$ python -q
>>> import numpy as np
>>> from numpy import linalg as LA
>>> np.set_printoptions(precision=1, suppress=True, linewidth=200, floatmode="fixed")
>>> mat = np.load("arr.npy")
>>> print(mat)
[[ 0.5  4.1  2.1  2.1  5.0  0.2  0.8  1.2  1.5  0.2]
 [ 1.0  4.1  2.3  2.0  4.9  0.1  0.9  0.4  1.3  0.3]
 [ 0.7  4.2  2.4  1.6  4.6 -0.5  0.7  0.8  0.9  0.0]
 [ 0.8  4.7  2.2  2.1  5.3 -0.3  1.1  0.9  0.7  0.3]
 [ 0.6  4.4  2.0  2.1  5.1 -0.4  0.9  1.2  1.3 -0.1]
 [ 1.1  4.1  1.7  2.3  5.2  0.4  1.0  0.8  1.0  0.1]
 [ 0.5  4.5  2.1  1.7  5.6  0.3  0.9  1.2  1.2 -0.3]
 [ 1.2  4.3  1.6  2.1  4.7  0.0  1.0  1.2  1.1 -0.2]
 [ 1.5  4.4  2.2  2.3  4.6  0.1  1.3  1.6  0.8  0.6]
 [ 1.9  2.1  3.9  3.0  1.8  1.9  1.3  2.6  4.0  0.9]
 [ 2.6  1.7  4.3  2.9  2.9  2.2  0.5  3.3  3.8  1.5]
 [ 2.2  1.9  4.3  2.9  1.5  1.9  0.5  3.1  4.3  1.0]
 [ 2.0  1.7  4.0  3.5  2.2  2.2  1.3  3.1  4.3  1.2]
 [ 1.7  1.8  4.3  3.0  1.9  1.7  0.5  3.1  4.2  1.0]
 [ 2.1  1.9  4.3  3.2  1.7  1.5  0.3  2.8  4.3  1.1]
 [ 2.0  2.2  4.2  2.6  2.0  2.4  1.4  2.8  4.1  0.9]
 [ 1.8  2.4  4.2  2.4  1.6  2.5  1.4  2.6  4.4  0.7]
 [ 2.2  1.5  3.8  3.4  2.1  2.4  1.5  2.3  4.0  0.8]
 [ 2.1  5.3  0.6  4.2 -0.2 -0.1  4.9  1.8  2.4  1.9]
 [ 1.8  5.4 -0.1  3.7 -0.1  0.6  5.1  2.4  2.3  2.3]
 [ 2.0  5.2  0.1  3.8  0.5 -0.2  5.0  1.9  2.0  2.0]
 [ 1.8  4.3  0.0  4.1  0.1 -0.7  5.1  2.2  2.1  2.1]
 [ 2.0  5.1  0.4  3.5  0.0  0.6  4.5  2.4  2.2  2.4]
 [ 1.8  5.3  0.2  4.3  0.6  0.0  5.0  2.2  2.0  2.0]
 [ 2.2  5.1  0.1  4.2 -0.2 -0.1  5.4  1.6  1.9  2.4]
 [ 2.3  4.8 -0.3  3.7 -0.2 -0.6  4.9  2.1  2.0  1.8]
 [ 2.0  4.6 -0.1  4.0  0.4  0.1  5.5  2.5  2.2  2.2]]
>>> gram = np.cov(mat, rowvar=False)
>>> print(gram.round(1) + 0)
[[ 0.4 -0.3  0.0  0.4 -1.0  0.3  0.5  0.4  0.5  0.4]
 [-0.3  1.9 -2.2  0.2 -0.2 -1.3  1.8 -0.7 -1.5  0.3]
 [ 0.0 -2.2  2.9 -0.7  1.2  1.5 -2.9  0.5  1.5 -0.7]
 [ 0.4  0.2 -0.7  0.7 -1.6  0.0  1.4  0.4  0.3  0.7]
 [-1.0 -0.2  1.2 -1.6  4.4 -0.2 -3.2 -1.1 -1.2 -1.7]
 [ 0.3 -1.3  1.5  0.0 -0.2  1.2 -1.0  0.6  1.2  0.0]
 [ 0.5  1.8 -2.9  1.4 -3.2 -1.0  4.0  0.1 -0.5  1.5]
 [ 0.4 -0.7  0.5  0.4 -1.1  0.6  0.1  0.7  0.9  0.4]
 [ 0.5 -1.5  1.5  0.3 -1.2  1.2 -0.5  0.9  1.7  0.3]
 [ 0.4  0.3 -0.7  0.7 -1.7  0.0  1.5  0.4  0.3  0.8]]
>>> print(np.median(mat, axis=0))
[1.8 4.3 2.1 3.0 1.9 0.2 1.3 2.2 2.1 1.0]
>>> print(np.round(LA.eigvalsh(gram)[::-1], 1) + 0)
[11.0  6.9  0.2  0.2  0.1  0.1  0.1  0.0  0.0  0.0]
>>> print(mat.std(axis=0))
[0.6 1.4 1.7 0.8 2.0 1.1 2.0 0.8 1.3 0.9]
>>> print(gram.shape)
(10, 10)
>>> print(np.argwhere(np.triu(np.abs(np.corrcoef(mat.T)) > 0.8, 1)))
[[0 4]
 [1 2]
 [1 5]
 [1 8]
 [2 5]
 [2 6]
 [3 4]
 [3 6]
 [3 9]
 [4 9]
 [5 8]
 [6 9]
 [7 8]]
>>> z = mat[:, 2] > np.median(mat[:, 2])
>>> f = mat[z].mean(axis=0) - mat[~z].mean(axis=0)
>>> print(z.astype(int))
[0 1 1 1 0 0 0 0 1 1 1 1 1 1 1 1 1 1 0 0 0 0 0 0 0 0 0]
>>> proj = mat @ LA.solve(mat.T @ mat, mat.T)
>>> print(np.diag(proj))
[0.3 0.5 0.4 0.3 0.3 0.4 0.3 0.4 0.5 0.1 0.6 0.3 0.3 0.3 0.4 0.3 0.5 0.5 0.4 0.4 0.1 0.4 0.4 0.4 0.3 0.5 0.4]
>>> print(round(float(np.trace(proj)), 1))
10.0
>>> print(np.allclose(proj @ proj, proj))
True
>>> blk = np.stack([mat, -3 * mat, mat[::-1]])
>>> print(np.einsum("bij,cij->bc", blk, blk))
[[ 1904.1 -5712.4  1373.8]
 [-5712.4 17137.1 -4121.5]
 [ 1373.8 -4121.5  1904.1]]
>>> M = np.load("mat.npy")
>>> print(M)
[[3 3 2 2 1 0 1 0 1]
 [0 2 2 2 0 2 0 1 2]
 [0 0 2 0 1 0 3 0 0]
 [0 0 0 1 2 1 1 2 0]
 [0 0 0 0 2 1 2 3 0]
 [0 0 0 0 0 1 3 1 2]
 [0 0 0 0 0 0 0 3 1]
 [0 0 0 0 0 0 0 3 0]
 [0 0 0 0 0 0 0 0 0]]
>>> U, sig, Vh = LA.svd(M)
>>> print(np.argmax(sig[:-1] / (sig[1:] + 1e-6)) + 1)
8
>>> print(sig)
[7.8 5.6 4.1 3.1 2.3 1.8 0.6 0.4 0.0]
>>> B = U[:, :8] @ np.diag(sig[:8]) @ Vh[:8]
>>> print(round(float(np.abs(M - B).max()), 1))
0.0
>>> print(LA.matrix_rank(M, rtol=0.05))
7
>>> print(round(LA.norm(M - B, 2), 1), sig[8])
0.0 0.0
>>> print(round(float(LA.norm(M - B) / LA.norm(M)), 1))
0.0
>>> print([round(float(x), 1) for x in LA.svd(M, compute_uv=False)[:3]])
[7.8, 5.6, 4.1]
>>> print(np.argsort(-LA.norm(M, axis=0).round(6), kind="stable")[:3])
[7 6 1]
>>> rng = np.random.default_rng(811)
>>> z = rng.permutation(9)
>>> print(z)
[8 4 1 5 2 6 3 0 7]
>>> B = M[z][:, z]
>>> print(np.trace(B))
14
>>> print(np.sort(np.abs(LA.eigvals(B))))
[0.0 0.0 1.0 1.0 2.0 2.0 2.0 3.0 3.0]
>>> print(np.allclose(B, M))
False
>>> print(B)
[[0 0 0 0 0 0 0 0 0]
 [0 2 0 1 0 2 0 0 3]
 [2 0 2 2 2 0 2 0 1]
 [2 0 0 1 0 3 0 0 1]
 [0 1 0 0 2 3 0 0 0]
 [1 0 0 0 0 0 0 0 3]
 [0 2 0 1 0 1 1 0 2]
 [1 1 3 0 2 1 2 3 0]
 [0 0 0 0 0 0 0 0 3]]
>>> print(round(LA.det(B), 1), np.round(LA.det(M[z]), 1))
0.0 0.0
>>> print(np.diag(B))
[0 2 2 1 2 0 1 3 3]
>>> rank = LA.matrix_rank(B)
>>> print(rank)
8
>>> ns = LA.svd(B)[2][rank:].T
>>> print(np.round(ns[:, 0] / ns[np.abs(ns[:, 0]).round(6).argmax(), 0], 1) + 0)
[ 0.0  0.1  1.0 -0.8 -0.5  0.3  0.3 -1.0  0.0]
>>> U, sig, Vh = LA.svd(M)
>>> vecs = Vh[:(sig > 1e-8).sum()]
>>> x = M[3] + 2 * M[1] + rng.integers(2) * np.eye(9)[0]
>>> print(x)
[1.0 4.0 4.0 5.0 2.0 5.0 1.0 4.0 4.0]
>>> print(LA.matrix_rank(np.vstack([M, x])))
9
>>> print(round(float(LA.norm(x - vecs.T @ vecs @ x)), 1))
0.6
>>> print(np.diag(vecs.T @ vecs))
[0.7 0.7 0.9 1.0 1.0 0.8 1.0 1.0 1.0]
>>> print(np.round(vecs.T @ vecs, 1) + 0)
[[ 0.7  0.3 -0.2  0.1  0.0 -0.3  0.1  0.0  0.0]
 [ 0.3  0.7  0.2 -0.1  0.0  0.3 -0.1  0.0  0.0]
 [-0.2  0.2  0.9  0.0  0.0 -0.1  0.0  0.0  0.0]
 [ 0.1 -0.1  0.0  1.0  0.0  0.1  0.0  0.0  0.0]
 [ 0.0  0.0  0.0  0.0  1.0  0.0  0.0  0.0  0.0]
 [-0.3  0.3 -0.1  0.1  0.0  0.8  0.1  0.0  0.0]
 [ 0.1 -0.1  0.0  0.0  0.0  0.1  1.0  0.0  0.0]
 [ 0.0  0.0  0.0  0.0  0.0  0.0  0.0  1.0  0.0]
 [ 0.0  0.0  0.0  0.0  0.0  0.0  0.0  0.0  1.0]]
>>> arr = np.loadtxt("x.csv", delimiter=",")
>>> print(arr.round(1) + 0)
[[ 0.0  0.0  0.3  0.1 -0.3  0.6 -0.4 -0.5 -0.2  0.1]
 [ 0.0 -0.4  0.2 -0.2  0.4  0.0  0.6 -0.5 -0.3  0.2]
 [ 0.0 -0.2 -0.6 -0.3  0.4  0.4 -0.2 -0.2  0.4 -0.1]
 [-0.2  0.1 -0.1 -0.1  0.3 -0.5 -0.5 -0.3 -0.3  0.1]
 [ 0.4 -0.2 -0.3 -0.1 -0.1  0.2 -0.1  0.3 -0.4  0.6]
 [ 0.0  0.2 -0.6  0.5 -0.3 -0.1  0.3 -0.4 -0.1  0.0]
 [ 0.4 -0.1  0.2  0.7  0.4 -0.1 -0.2  0.0  0.2  0.0]
 [ 0.0  0.2  0.1 -0.1 -0.2 -0.2  0.1 -0.3  0.6  0.7]
 [ 0.7  0.5  0.0 -0.3  0.1  0.0  0.0 -0.2  0.0 -0.3]
 [-0.3  0.6  0.0  0.1  0.5  0.4  0.1  0.2 -0.1  0.2]]
>>> # orthonormal columns
>>> print(LA.svd(arr, compute_uv=False))
[1.0 1.0 1.0 1.0 1.0 1.0 1.0 1.0 1.0 1.0]
>>> print(round(arr[:, 6] @ arr[:, 2], 1))
-0.0
>>> print(LA.norm(arr, axis=0))
[1.0 1.0 1.0 1.0 1.0 1.0 1.0 1.0 1.0 1.0]
